$ python -q
>>> import numpy as np
>>> np.set_printoptions(precision=2, suppress=True, linewidth=160, floatmode="fixed")
>>> rd = lambda a: np.round(a, 2) + 0
>>> M2 = np.array([[1.0],
...     [-0.4],
...     [0.2],
...     [0.6],
...     [-0.1],
...     [-1.8],
...     [-0.8],
...     [-0.2],
...     [-2.0],
...     [0.3],
...     [-0.1],
...     [1.6],
...     [-0.7]])
>>> C = np.array([[2.9, -1.6, 2.1, 0.3, 0.1, -0.2, -0.8, -0.5, 0.0, 0.4]])
>>> M = M2 @ C
>>> rd(M)
array([[ 2.90, -1.60,  2.10,  0.30,  0.10, -0.20, -0.80, -0.50,  0.00,  0.40],
       [-1.16,  0.64, -0.84, -0.12, -0.04,  0.08,  0.32,  0.20,  0.00, -0.16],
       [ 0.58, -0.32,  0.42,  0.06,  0.02, -0.04, -0.16, -0.10,  0.00,  0.08],
       [ 1.74, -0.96,  1.26,  0.18,  0.06, -0.12, -0.48, -0.30,  0.00,  0.24],
       [-0.29,  0.16, -0.21, -0.03, -0.01,  0.02,  0.08,  0.05,  0.00, -0.04],
       [-5.22,  2.88, -3.78, -0.54, -0.18,  0.36,  1.44,  0.90,  0.00, -0.72],
       [-2.32,  1.28, -1.68, -0.24, -0.08,  0.16,  0.64,  0.40,  0.00, -0.32],
       [-0.58,  0.32, -0.42, -0.06, -0.02,  0.04,  0.16,  0.10,  0.00, -0.08],
       [-5.80,  3.20, -4.20, -0.60, -0.20,  0.40,  1.60,  1.00,  0.00, -0.80],
       [ 0.87, -0.48,  0.63,  0.09,  0.03, -0.06, -0.24, -0.15,  0.00,  0.12],
       [-0.29,  0.16, -0.21, -0.03, -0.01,  0.02,  0.08,  0.05,  0.00, -0.04],
       [ 4.64, -2.56,  3.36,  0.48,  0.16, -0.32, -1.28, -0.80,  0.00,  0.64],
       [-2.03,  1.12, -1.47, -0.21, -0.07,  0.14,  0.56,  0.35,  0.00, -0.28]])
>>> # row 10 repeats row 4
>>> Uu, sv, VT = np.linalg.svd(M)
>>> vecs = VT[:(sv > 1e-8).sum()]
>>> rng = np.random.default_rng(46707)
>>> x0 = M[3] + 2 * M[5] + rng.integers(2) * np.eye(10)[8]
>>> rd(x0)
array([-8.70,  4.80, -6.30, -0.90, -0.30,  0.60,  2.40,  1.50,  0.00, -1.20])
>>> np.linalg.matrix_rank(np.vstack([M, x0]))
np.int64(1)
>>> rd(np.diag(vecs.T @ vecs))
array([0.51, 0.15, 0.27, 0.01, 0.00, 0.00, 0.04, 0.02, 0.00, 0.01])
>>> rd(np.linalg.norm(x0 - vecs.T @ vecs @ x0))
np.float64(0.0)
>>> r = np.linalg.matrix_rank(M)
>>> r
np.int64(1)
>>> N = np.linalg.svd(M)[2][r:].T
>>> [int(np.linalg.matrix_rank(np.delete(M, i, axis=0))) for i in range(13)]
[1, 1, 1, 1, 1, 1, 1, 1, 1, 1, 1, 1, 1]
>>> A = np.load("block12.npy")
>>> print(A)
[[-1.00  0.00  0.00  0.00 -2.00 -2.00  0.00  0.00]
 [ 0.00 -1.00  0.00  0.00  0.00  0.00 -2.00 -2.00]
 [ 0.00  0.00 -1.00 -2.00  0.00  0.00  0.00  0.00]
 [ 0.00  0.00 -2.00 -1.00  0.00  0.00  0.00  0.00]
 [-2.00  0.00  0.00  0.00 -1.00 -2.00  0.00  0.00]
 [-2.00  0.00  0.00  0.00 -2.00 -1.00  0.00  0.00]
 [ 0.00 -2.00  0.00  0.00  0.00  0.00 -1.00 -2.00]
 [ 0.00 -2.00  0.00  0.00  0.00  0.00 -2.00 -1.00]]
>>> idx = rng.permutation(8)
>>> idx
array([0, 6, 7, 1, 4, 2, 3, 5])
>>> M2 = A[idx][:, idx]
>>> np.allclose(M2, A)
False
>>> M2
array([[-1.00,  0.00,  0.00,  0.00, -2.00,  0.00,  0.00, -2.00],
       [ 0.00, -1.00, -2.00, -2.00,  0.00,  0.00,  0.00,  0.00],
       [ 0.00, -2.00, -1.00, -2.00,  0.00,  0.00,  0.00,  0.00],
       [ 0.00, -2.00, -2.00, -1.00,  0.00,  0.00,  0.00,  0.00],
       [-2.00,  0.00,  0.00,  0.00, -1.00,  0.00,  0.00, -2.00],
       [ 0.00,  0.00,  0.00,  0.00,  0.00, -1.00, -2.00,  0.00],
       [ 0.00,  0.00,  0.00,  0.00,  0.00, -2.00, -1.00,  0.00],
       [-2.00,  0.00,  0.00,  0.00, -2.00,  0.00,  0.00, -1.00]])
>>> np.diag(M2)
array([-1.00, -1.00, -1.00, -1.00, -1.00, -1.00, -1.00, -1.00])
>>> rd(np.linalg.det(M2)), rd(np.linalg.det(A[idx]))
(np.float64(-75.0), np.float64(-75.0))
>>> Q, Rm = np.linalg.qr(M2)
>>> rd(Q.T @ Q)
array([[1.00, 0.00, 0.00, 0.00, 0.00, 0.00, 0.00, 0.00],
       [0.00, 1.00, 0.00, 0.00, 0.00, 0.00, 0.00, 0.00],
       [0.00, 0.00, 1.00, 0.00, 0.00, 0.00, 0.00, 0.00],
       [0.00, 0.00, 0.00, 1.00, 0.00, 0.00, 0.00, 0.00],
       [0.00, 0.00, 0.00, 0.00, 1.00, 0.00, 0.00, 0.00],
       [0.00, 0.00, 0.00, 0.00, 0.00, 1.00, 0.00, 0.00],
       [0.00, 0.00, 0.00, 0.00, 0.00, 0.00, 1.00, 0.00],
       [0.00, 0.00, 0.00, 0.00, 0.00, 0.00, 0.00, 1.00]])
>>> np.allclose(Rm.T @ Rm, M2.T @ M2)
True
>>> rd(Q @ Rm)
array([[-1.00,  0.00,  0.00,  0.00, -2.00,  0.00,  0.00, -2.00],
       [ 0.00, -1.00, -2.00, -2.00,  0.00,  0.00,  0.00,  0.00],
       [ 0.00, -2.00, -1.00, -2.00,  0.00,  0.00,  0.00,  0.00],
       [ 0.00, -2.00, -2.00, -1.00,  0.00,  0.00,  0.00,  0.00],
       [-2.00,  0.00,  0.00,  0.00, -1.00,  0.00,  0.00, -2.00],
       [ 0.00,  0.00,  0.00,  0.00,  0.00, -1.00, -2.00,  0.00],
       [ 0.00,  0.00,  0.00,  0.00,  0.00, -2.00, -1.00,  0.00],
       [-2.00,  0.00,  0.00,  0.00, -2.00,  0.00,  0.00, -1.00]])
>>> Q.shape, Rm.shape
((8, 8), (8, 8))
>>> print((np.linalg.matrix_power((A != 0) + (A.T != 0) + np.eye(8), 8) > 0).astype(int))
[[1 0 0 0 1 1 0 0]
 [0 1 0 0 0 0 1 1]
 [0 0 1 1 0 0 0 0]
 [0 0 1 1 0 0 0 0]
 [1 0 0 0 1 1 0 0]
 [1 0 0 0 1 1 0 0]
 [0 1 0 0 0 0 1 1]
 [0 1 0 0 0 0 1 1]]
>>> print((A != 0).astype(int))
[[1 0 0 0 1 1 0 0]
 [0 1 0 0 0 0 1 1]
 [0 0 1 1 0 0 0 0]
 [0 0 1 1 0 0 0 0]
 [1 0 0 0 1 1 0 0]
 [1 0 0 0 1 1 0 0]
 [0 1 0 0 0 0 1 1]
 [0 1 0 0 0 0 1 1]]
>>> rd(np.sort(np.linalg.eigvals(A).real))
array([-5.00, -5.00, -3.00,  1.00,  1.00,  1.00,  1.00,  1.00])
>>> print(rd(np.linalg.det(A)))
-75.0
>>> K = np.load("dump.npy")
>>> K
array([[-0.78,  1.43,  1.36,  0.84,  0.92, -1.55, -0.54,  1.18, -0.48,  0.87,  1.57, -1.13, -0.77, -1.17],
       [-2.44,  4.19,  4.11,  2.01,  2.77, -3.99, -1.75,  3.93, -1.69,  2.99,  4.75, -3.03, -1.70, -3.54],
       [ 0.02,  0.01, -0.02, -0.07,  0.07, -0.07,  0.02,  0.01,  0.09,  0.03,  0.00, -0.12, -0.20,  0.03],
       [ 0.89, -1.50, -1.52, -0.76, -0.79,  1.42,  0.53, -1.28,  0.76, -1.06, -1.53,  0.95,  0.62,  1.21],
       [ 2.36, -4.29, -4.15, -2.23, -2.62,  4.11,  1.86, -3.82,  1.97, -3.19, -4.80,  2.97,  1.86,  3.80],
       [-0.65,  1.38,  1.43,  0.70,  0.94, -1.48, -0.62,  1.32, -0.45,  0.96,  1.58, -1.18, -0.65, -1.17],
       [ 0.78, -1.27, -1.49, -0.67, -0.97,  1.49,  0.49, -1.37,  0.64, -1.01, -1.68,  1.09,  0.55,  1.11],
       [ 0.06, -0.07, -0.06, -0.17, -0.15,  0.07, -0.10, -0.14,  0.10,  0.05, -0.09, -0.22,  0.02,  0.06],
       [ 1.75, -2.78, -2.93, -1.18, -1.83,  2.76,  1.29, -2.52,  1.21, -1.80, -3.38,  2.17,  1.10,  2.48],
       [ 1.70, -2.93, -2.85, -1.43, -1.82,  2.79,  1.14, -2.83,  1.33, -1.91, -2.94,  1.85,  1.19,  2.33],
       [ 0.75, -1.50, -1.25, -0.64, -0.89,  1.47,  0.74, -1.19,  0.67, -0.84, -1.65,  1.02,  0.72,  1.13],
       [ 1.57, -2.81, -2.81, -1.57, -1.75,  2.93,  1.32, -2.73,  1.30, -2.00, -3.19,  2.05,  1.37,  2.21],
       [ 1.74, -2.76, -2.79, -1.43, -1.78,  2.84,  1.35, -2.62,  1.23, -1.93, -3.18,  2.07,  1.09,  2.33],
       [-1.60,  2.71,  2.88,  1.45,  1.75, -2.86, -1.21,  2.65, -1.28,  1.92,  3.25, -2.10, -1.42, -2.33],
       [ 1.00, -1.32, -1.25, -0.60, -0.92,  1.37,  0.50, -1.33,  0.59, -1.12, -1.71,  0.90,  0.66,  1.14],
       [-0.21,  0.07, -0.09,  0.02,  0.04,  0.04, -0.02,  0.06, -0.05,  0.02, -0.18, -0.03, -0.04, -0.12],
       [ 2.31, -4.25, -4.08, -2.14, -2.51,  4.09,  1.76, -3.99,  1.80, -3.12, -4.90,  3.10,  1.89,  3.54],
       [ 1.60, -2.83, -2.70, -1.32, -1.70,  2.86,  1.26, -2.78,  1.16, -1.92, -3.06,  2.01,  1.14,  2.43],
       [ 1.59, -2.79, -3.05, -1.52, -1.87,  2.80,  1.25, -2.66,  1.31, -1.92, -3.25,  2.03,  1.21,  2.54],
       [-2.31,  4.22,  4.22,  2.13,  2.81, -4.20, -1.88,  3.93, -1.85,  2.90,  4.75, -2.96, -1.73, -3.69],
       [-1.64,  2.93,  2.96,  1.50,  1.87, -2.65, -1.09,  2.64, -1.35,  2.31,  3.14, -1.97, -1.24, -2.44],
       [-2.25,  4.22,  4.13,  2.24,  2.91, -4.12, -1.88,  4.05, -1.93,  3.04,  4.81, -3.13, -1.94, -3.43],
       [ 2.32, -4.14, -4.29, -2.16, -2.79,  4.18,  1.84, -3.81,  1.84, -3.06, -4.74,  2.99,  1.85,  3.52]])
>>> x0 = np.array([1, 0, 3, 0, 0, 0, 3, 1, 0, 1, 2, 2, 3, 2])
>>> y = K @ x0
>>> rd(y)
array([-0.04,  2.82, -0.72, -1.30, -2.00,  0.57, -1.91, -0.95, -1.65, -2.12,  0.35, -1.38, -1.42,  1.36, -1.06, -1.24, -2.61, -1.24, -2.12,  2.55,  2.66,
        2.27, -2.81])
>>> print(rd(np.linalg.lstsq(K, y)[0]))
[1.00 0.00 3.00 0.00 0.00 0.00 3.00 1.00 0.00 1.00 2.00 2.00 3.00 2.00]
>>> y = y + 0.3 * rng.normal(size=23)
>>> rd(y)
array([ 0.14,  2.91, -0.65, -1.51, -1.57,  0.25, -1.94, -0.96, -1.16, -2.00,  0.48, -1.25, -1.46,  1.31, -0.34, -1.50, -2.96, -0.81, -2.12,  2.99,  3.12,
        2.26, -3.20])
>>> beta, *_ = np.linalg.lstsq(K, y)
>>> rd(beta)
array([1.80, 1.53, 4.23, 1.15, 0.10, 0.46, 3.42, 0.21, 0.73, 1.20, 1.98, 1.95, 3.81, 3.25])
>>> rd(np.linalg.norm(y - K @ beta))
np.float64(1.01)
>>> M2 = K / np.linalg.norm(K, axis=1, keepdims=True)
>>> C2 = M2 @ M2.T
>>> rd(np.linalg.norm(M2, axis=1))
array([1.00, 1.00, 1.00, 1.00, 1.00, 1.00, 1.00, 1.00, 1.00, 1.00, 1.00, 1.00, 1.00, 1.00, 1.00, 1.00, 1.00, 1.00, 1.00, 1.00, 1.00, 1.00, 1.00])
>>> M2 = K / np.sqrt((K ** 2).mean(axis=1, keepdims=True))
>>> print(np.linalg.matrix_rank(K - K.mean(axis=1, keepdims=True)))
13
>>> rd(np.linalg.norm(M2, axis=1))
array([3.74, 3.74, 3.74, 3.74, 3.74, 3.74, 3.74, 3.74, 3.74, 3.74, 3.74, 3.74, 3.74, 3.74, 3.74, 3.74, 3.74, 3.74, 3.74, 3.74, 3.74, 3.74, 3.74])
>>> def softmax(z):
...     e = np.exp(z - z.max(axis=-1, keepdims=True))
...     return e / e.sum(axis=-1, keepdims=True)
... 
>>> rd(softmax(K[13]))
array([0.00, 0.17, 0.20, 0.05, 0.06, 0.00, 0.00, 0.16, 0.00, 0.08, 0.28, 0.00, 0.00, 0.00])
>>> rd(softmax(K[13] + 3))
array([0.00, 0.17, 0.20, 0.05, 0.06, 0.00, 0.00, 0.16, 0.00, 0.08, 0.28, 0.00, 0.00, 0.00])
>>> rd(softmax(10 * K[13]))
array([0.00, 0.00, 0.02, 0.00, 0.00, 0.00, 0.00, 0.00, 0.00, 0.00, 0.97, 0.00, 0.00, 0.00])
>>> S = K @ K.T / np.sqrt(14)
>>> rd(softmax(S)[13] @ K)
array([-2.32,  4.21,  4.16,  2.15,  2.84, -4.12, -1.85,  3.98, -1.85,  2.98,  4.77, -3.05, -1.81, -3.55])
>>> F = np.array([[1, 0, 0, 0, 0, 0, 0, 0],
...     [0, 1, 0, 0, 0, 0, 0, 0],
...     [0, 0, -2, 0, 0, 0, 0, 0],
...     [0, 0, 0, 1, 0, 0, 0, 0],
...     [0, 0, 0, 0, -2, 0, 0, 0],
...     [0, 0, 0, 0, 0, 0, 0, 0],
...     [0, 0, 0, 0, 0, 0, -3, 0],
...     [0, 0, 0, 0, 0, 0, 0, -2]])
>>> w, vecs = np.linalg.eigh(F)
>>> x0 = np.array([2, -4, 2, 5, 5, -3, -4, 2])
>>> rd(np.linalg.eigvalsh(F[1:, 1:]))
array([-3.00, -2.00, -2.00, -2.00,  0.00,  1.00,  1.00])
>>> x0 @ F @ x0
np.int64(-69)
>>> vecs * np.abs(w) @ vecs.T
array([[1.00, 0.00, 0.00, 0.00, 0.00, 0.00, 0.00, 0.00],
       [0.00, 1.00, 0.00, 0.00, 0.00, 0.00, 0.00, 0.00],
       [0.00, 0.00, 2.00, 0.00, 0.00, 0.00, 0.00, 0.00],
       [0.00, 0.00, 0.00, 1.00, 0.00, 0.00, 0.00, 0.00],
       [0.00, 0.00, 0.00, 0.00, 2.00, 0.00, 0.00, 0.00],
       [0.00, 0.00, 0.00, 0.00, 0.00, 0.00, 0.00, 0.00],
       [0.00, 0.00, 0.00, 0.00, 0.00, 0.00, 3.00, 0.00],
       [0.00, 0.00, 0.00, 0.00, 0.00, 0.00, 0.00, 2.00]])
>>> rd(x0 @ F @ x0 / (x0 @ x0)), w[0], w[-1]
(np.float64(-0.67), np.float64(-3.0), np.float64(1.0))
>>> print(np.abs(F).sum(axis=1).max(), np.abs(w).max())
3 3.0
>>> rd(np.sort(np.abs(np.linalg.eigvals(F))))
array([0.00, 1.00, 1.00, 1.00, 2.00, 2.00, 2.00, 3.00])
>>> np.trace(F)
np.int64(-6)
>>> np.allclose(F, F.T)
True
>>> w, vecs = np.linalg.eigh(F)
>>> vecs.T @ vecs
array([[1.00, 0.00, 0.00, 0.00, 0.00, 0.00, 0.00, 0.00],
       [0.00, 1.00, 0.00, 0.00, 0.00, 0.00, 0.00, 0.00],
       [0.00, 0.00, 1.00, 0.00, 0.00, 0.00, 0.00, 0.00],
       [0.00, 0.00, 0.00, 1.00, 0.00, 0.00, 0.00, 0.00],
       [0.00, 0.00, 0.00, 0.00, 1.00, 0.00, 0.00, 0.00],
       [0.00, 0.00, 0.00, 0.00, 0.00, 1.00, 0.00, 0.00],
       [0.00, 0.00, 0.00, 0.00, 0.00, 0.00, 1.00, 0.00],
       [0.00, 0.00, 0.00, 0.00, 0.00, 0.00, 0.00, 1.00]])
>>> (w > 1e-8).sum(), (w < -1e-8).sum()
(np.int64(3), np.int64(4))
>>> w
array([-3.00, -2.00, -2.00, -2.00,  0.00,  1.00,  1.00,  1.00])
>>> np.unique(w.round(6) + 0, return_counts=True)[1]
array([1, 3, 1, 3])
